$ python3 -q
>>> import numpy as np
>>> np.set_printoptions(precision=3, suppress=True, linewidth=120, legacy="1.25")
>>> def rnd(a):
...     return np.round(a, 3) + 0
... 
>>> M = np.loadtxt("test0.csv", delimiter=",")
>>> print(rnd(M))
[[-0.68  -0.732  0.038]
 [ 0.272 -0.301 -0.914]
 [ 0.68  -0.611  0.404]]
>>> # keeps lengths
>>> r0 = np.array([0, 0, 1])
>>> print(rnd(np.cross(M[2, :3], M[1, :3])))
[ 0.68   0.732 -0.038]
>>> print(rnd(np.linalg.norm(M[1] - M[0])))
1.414
>>> print(rnd(np.poly(M)))
[ 1.     0.577 -0.577 -1.   ]
>>> print(rnd(np.linalg.det(M.T)))
1.0
>>> print(rnd(np.einsum("ij,ji->", M, M)))
1.488
>>> print(rnd(np.kron(np.eye(2, dtype=int), M)))
[[-0.68  -0.732  0.038  0.     0.     0.   ]
 [ 0.272 -0.301 -0.914  0.     0.     0.   ]
 [ 0.68  -0.611  0.404  0.     0.     0.   ]
 [ 0.     0.     0.    -0.68  -0.732  0.038]
 [ 0.     0.     0.     0.272 -0.301 -0.914]
 [ 0.     0.     0.     0.68  -0.611  0.404]]
>>> print(rnd(np.linalg.det(M[::-1])))
-1.0
>>> C = np.array([[-3, -1, -4], [-5, -4, 1], [3, -2, 2]])
>>> F = np.repeat(C, 29 // 3, axis=0)
>>> rng = np.random.default_rng(4608)
>>> F = F + 0.1 * rng.normal(size=F.shape)
>>> print(rnd(F))
[[-2.754 -0.843 -4.013]
 [-3.006 -0.887 -3.931]
 [-2.989 -0.951 -3.907]
 [-2.906 -0.93  -3.964]
 [-3.075 -0.916 -3.852]
 [-3.087 -1.048 -3.926]
 [-3.085 -0.952 -4.101]
 [-2.909 -1.127 -4.014]
 [-2.869 -0.968 -3.977]
 [-4.96  -3.906  0.931]
 [-4.998 -4.039  1.156]
 [-4.958 -4.156  0.975]
 [-5.178 -3.904  0.955]
 [-4.999 -3.996  0.972]
 [-4.9   -3.96   0.9  ]
 [-5.105 -3.973  1.143]
 [-4.875 -4.146  0.973]
 [-5.172 -3.936  0.97 ]
 [ 2.858 -2.034  2.114]
 [ 2.973 -2.077  1.985]
 [ 2.945 -1.906  2.064]
 [ 3.001 -2.056  2.011]
 [ 3.036 -2.061  1.919]
 [ 2.948 -2.054  1.987]
 [ 3.113 -1.917  2.102]
 [ 3.087 -1.97   2.024]
 [ 3.051 -2.019  1.896]]
>>> Xc = F - F.mean(axis=0)
>>> U, sig, vt = np.linalg.svd(Xc, full_matrices=False)
>>> print(np.searchsorted(np.cumsum(sig ** 2) / (sig ** 2).sum(), 0.9) + 1)
2
>>> print((np.sign(U[:, 0]) == np.sign(U[0, 0])).astype(int))
[1 1 1 1 1 1 1 1 1 1 1 1 1 1 1 1 1 1 0 0 0 0 0 0 0 0 0]
>>> print(rnd(Xc.mean(axis=0)))
[0. 0. 0.]
>>> print(rnd(vt[0] * np.sign(vt[0, np.abs(vt[0]).argmax()])))
[0.882 0.046 0.468]
>>> print(rnd(sig ** 2 / (sig ** 2).sum()))
[0.682 0.317 0.   ]
>>> print(np.linalg.matrix_rank(Xc))
3
>>> G = np.cov(F, rowvar=False)
>>> print(np.argsort(-F.std(axis=0).round(6), kind="stable"))
[0 2 1]
>>> print(rnd(np.linalg.eigvalsh(G)[::-1]))
[14.171  6.588  0.008]
>>> print(rnd(np.corrcoef(F[:, 1], F[:, 0])[0, 1]))
0.411
>>> print(rnd(np.polyfit(F[:, 1], F[:, 0], 1)))
[1.107 0.912]
>>> out = np.c_[F[:, :1] @ np.array([[-3]]), np.array([1, 2, -1, -1, 2, 3, 0, -2, -1, 1, 1, -3, -3, 1, -2, 2, 1, -3, -2, -3, -1, 3, -2, -2, 3, -2, 1])]
>>> print(rnd(out))
[[ 8.262  1.   ]
 [ 9.019  2.   ]
 [ 8.966 -1.   ]
 [ 8.719 -1.   ]
 [ 9.224  2.   ]
 [ 9.26   3.   ]
 [ 9.254  0.   ]
 [ 8.726 -2.   ]
 [ 8.607 -1.   ]
 [14.88   1.   ]
 [14.994  1.   ]
 [14.873 -3.   ]
 [15.533 -3.   ]
 [14.996  1.   ]
 [14.699 -2.   ]
 [15.315  2.   ]
 [14.624  1.   ]
 [15.516 -3.   ]
 [-8.575 -2.   ]
 [-8.92  -3.   ]
 [-8.836 -1.   ]
 [-9.004  3.   ]
 [-9.109 -2.   ]
 [-8.844 -2.   ]
 [-9.338  3.   ]
 [-9.261 -2.   ]
 [-9.153  1.   ]]
>>> print(np.linalg.matrix_rank(out))
2
>>> Xc = (F - F.mean(axis=0)) / F.std(axis=0)
>>> print(np.argwhere(np.abs(Xc) > 2))
[]
>>> b = np.linalg.lstsq(np.delete(Xc, 2, axis=1), Xc[:, 2])[0]
>>> print(rnd(1 - np.var(Xc[:, 2] - np.delete(Xc, 2, axis=1) @ b)))
0.994
>>> X = np.load("data.npy")
>>> print(X)
[[-1 -9]
 [-9 -1]]
>>> out = np.linalg.inv(X)
>>> print((np.abs(out) > 1e-9).astype(int))
[[1 1]
 [1 1]]
>>> print(rnd(out))
[[ 0.012 -0.112]
 [-0.112  0.012]]
>>> print(rnd(np.linalg.inv(out)))
[[-1. -9.]
 [-9. -1.]]
>>> print(np.allclose(out, X.T))
False
>>> print([round(float(np.linalg.det(X[:i, :i])), 2) + 0 for i in range(1, 3)])
[-1.0, -80.0]
>>> out = np.array([[0, -1], [1, 2]])
>>> arr = out + out.T
>>> print(arr)
[[0 0]
 [0 4]]
>>> # triangular: eigenvalues sit on the diagonal
>>> rank = np.linalg.matrix_rank(arr)
>>> print(rank)
1
>>> ns = np.linalg.svd(arr)[2][rank:].T
>>> print(np.linalg.matrix_rank(arr.T @ arr), np.linalg.matrix_rank(arr @ arr.T))
1 1
>>> print(arr @ ns)
[[0.]
 [0.]]
>>> print([int(np.linalg.matrix_rank(np.delete(arr, i, axis=0))) for i in range(2)])
[1, 0]
>>> print(ns[:, 0] / ns[np.abs(ns[:, 0]).round(6).argmax(), 0])
[1. 0.]
>>> print(np.allclose(arr @ ns, 0))
True
>>> print(rnd(arr @ np.linalg.pinv(arr) @ arr))
[[0. 0.]
 [0. 4.]]
>>> print(np.linalg.lstsq(arr[:-1].T, arr[-1])[2])
0
>>> print(np.unique(arr.round(6), axis=0).shape)
(2, 2)
>>> print(np.abs(np.diag(np.linalg.qr(arr)[1])) > 1e-9)
[False  True]
>>> print(np.prod(np.diag(arr)), rnd(np.linalg.det(arr)))
0 0.0
>>> print(arr @ arr)
[[ 0  0]
 [ 0 16]]
>>> print(np.linalg.matrix_rank(arr - arr[0, 0] * np.eye(2)))
1
>>> print(np.linalg.matrix_power(arr - np.diag(np.diag(arr)), 2))
[[0 0]
 [0 0]]
>>> data = np.array([[0.6, -3.2, 0.1],
...     [0.1, 0.3, 0.1],
...     [-0.8, -1.0, 1.5],
...     [0.7, 0.9, 0.2],
...     [-0.1, 2.8, -0.4],
...     [1.5, -0.8, 2.0],
...     [0.2, -0.3, -0.4],
...     [1.6, 0.1, -0.2],
...     [-0.4, -1.6, 0.0],
...     [-1.9, 1.6, -0.4],
...     [0.2, -2.3, -1.0],
...     [0.8, 0.2, 0.4],
...     [-0.7, -0.8, -0.1],
...     [-0.4, 1.2, -0.7],
...     [-0.1, 0.5, -0.4],
...     [1.1, -0.2, 1.6],
...     [-0.1, 0.4, -0.2],
...     [0.1, 1.2, 0.0],
...     [-2.0, -1.2, -0.3],
...     [1.4, -0.8, -1.2],
...     [0.8, -1.2, 0.7],
...     [0.1, 0.0, 0.2]])
>>> data[15] *= 5
>>> print(data)
[[ 0.6 -3.2  0.1]
 [ 0.1  0.3  0.1]
 [-0.8 -1.   1.5]
 [ 0.7  0.9  0.2]
 [-0.1  2.8 -0.4]
 [ 1.5 -0.8  2. ]
 [ 0.2 -0.3 -0.4]
 [ 1.6  0.1 -0.2]
 [-0.4 -1.6  0. ]
 [-1.9  1.6 -0.4]
 [ 0.2 -2.3 -1. ]
 [ 0.8  0.2  0.4]
 [-0.7 -0.8 -0.1]
 [-0.4  1.2 -0.7]
 [-0.1  0.5 -0.4]
 [ 5.5 -1.   8. ]
 [-0.1  0.4 -0.2]
 [ 0.1  1.2  0. ]
 [-2.  -1.2 -0.3]
 [ 1.4 -0.8 -1.2]
 [ 0.8 -1.2  0.7]
 [ 0.1  0.   0.2]]
>>> Xc = data - data.mean(axis=0)
>>> vecs = np.linalg.svd(Xc)[2][:1]
>>> out = Xc - Xc @ vecs.T @ vecs
>>> print(rnd((Xc @ vecs.T).std(axis=0)))
[2.204]
>>> print(rnd(out.std(axis=0)))
[0.63  1.265 0.506]
>>> print(rnd(np.cov(Xc @ vecs.T, rowvar=False)))
5.091
>>> idx = data[:, 0] > np.median(data[:, 0])
>>> r0 = data[idx].mean(axis=0) - data[~idx].mean(axis=0)
>>> print(rnd((((data - data.mean(axis=0)) @ r0 > 0) == idx).mean()))
0.909
>>> print(idx.astype(int))
[1 0 0 1 0 1 1 1 0 0 1 1 0 0 0 1 0 0 0 1 1 0]
>>> print(rnd(r0))
[ 1.847 -1.123  0.918]
>>> G = np.cov(data, rowvar=False)
>>> print(rnd(G))
[[ 2.193 -0.381  2.09 ]
 [-0.381  1.833 -0.441]
 [ 2.09  -0.441  3.424]]
>>> print(rnd(data.std(axis=0)))
[1.447 1.323 1.808]
>>> print(np.argsort(-data.std(axis=0).round(6), kind="stable"))
[2 0 1]
>>> print(np.argwhere(np.triu(np.abs(np.corrcoef(data.T)) > 0.8, 1)))
[]
>>> print(np.median(data, axis=0))
[ 0.1  -0.15 -0.05]
>>> print(rnd(np.linalg.eigvalsh(G)[::-1]))
[5.091 1.73  0.629]
>>> vec = np.array([-2, 0, 0])
>>> y = data @ vec
>>> print(rnd(np.linalg.pinv(data) @ data))
[[1. 0. 0.]
 [0. 1. 0.]
 [0. 0. 1.]]
>>> print(y)
[ -1.2  -0.2   1.6  -1.4   0.2  -3.   -0.4  -3.2   0.8   3.8  -0.4  -1.6   1.4   0.8   0.2 -11.    0.2  -0.2   4.
  -2.8  -1.6  -0.2]
>>> print(rnd(np.linalg.solve(data.T @ data, data.T @ y)))
[-2.  0.  0.]
>>> y = y + 0.1 * rng.normal(size=22)
>>> print(rnd(y))
[ -1.137  -0.267   1.665  -1.311   0.228  -2.788  -0.362  -3.18    0.735   3.755  -0.42   -1.624   1.369   0.801
   0.24  -10.994   0.076  -0.01    4.056  -2.726  -1.734  -0.486]
>>> b, *_ = np.linalg.lstsq(data, y)
>>> print(rnd(np.linalg.norm(y - data @ b)))
0.484
>>> print(rnd(data.T @ (y - data @ b)))
[0. 0. 0.]
>>> feats = np.array([[-3, 4, 0, 3, -2], [4, 3, 2, -1, -1], [-2, 4, -5, -5, -1]])
>>> feats[:, 2] = 5 * feats[:, 1]
>>> print(feats)
[[-3  4 20  3 -2]
 [ 4  3 15 -1 -1]
 [-2  4 20 -5 -1]]
>>> G = feats.T @ feats
>>> print(np.diag(G))
[  29   41 1025   35    6]
>>> print(rnd(np.linalg.eigvalsh(G)[::-1]))
[1076.088   35.82    24.093    0.       0.   ]
>>> print(np.trace(G), (feats ** 2).sum())
1136 1136
>>> blk = np.stack([X, -2 * X, X[::-1]])
>>> print(np.einsum("bij,cij->bc", blk, blk))
[[ 164 -328   36]
 [-328  656  -72]
 [  36  -72  164]]
>>> out = np.array([[8, 3, 5], [8, 9, 2], [2, 1, 9], [1, 5, 7], [0, 9, 8]])
>>> print(np.vstack([feats, out.T]).shape)
(6, 5)
>>> print(np.einsum("ik,kj->ji", feats, out))
[[ 51  85  51]
 [ 44  40  16]
 [178 146 135]]
>>> print(np.linalg.matrix_rank(np.vstack([feats, out.T])))
5
>>> def softmax(z):
...     e = np.exp(z - z.max(axis=-1, keepdims=True))
...     return e / e.sum(axis=-1, keepdims=True)
... 
>>> print(rnd(softmax(10 * feats[2])))
[0. 0. 1. 0. 0.]
>>> scores = feats @ feats.T / np.sqrt(5)
>>> print(rnd(softmax(scores + np.triu(np.full(scores.shape, -np.inf), 1))))
[[1. 0. 0.]
 [1. 0. 0.]
 [0. 0. 1.]]
>>> print(softmax(scores).round(6).argmax(axis=1))
[0 2 2]
>>> mat = np.array([[2, 0, 4, 0], [0, 0, 2, 1], [4, 2, 0, -1], [0, 1, -1, -4]])
>>> print(rnd(np.linalg.eigvals(mat)))
[ 5.436  0.509 -2.825 -5.12 ]
>>> print(np.einsum("ii->", mat))
-2
>>> print(rnd(np.linalg.eigvals(mat).sum().real))
-2.0
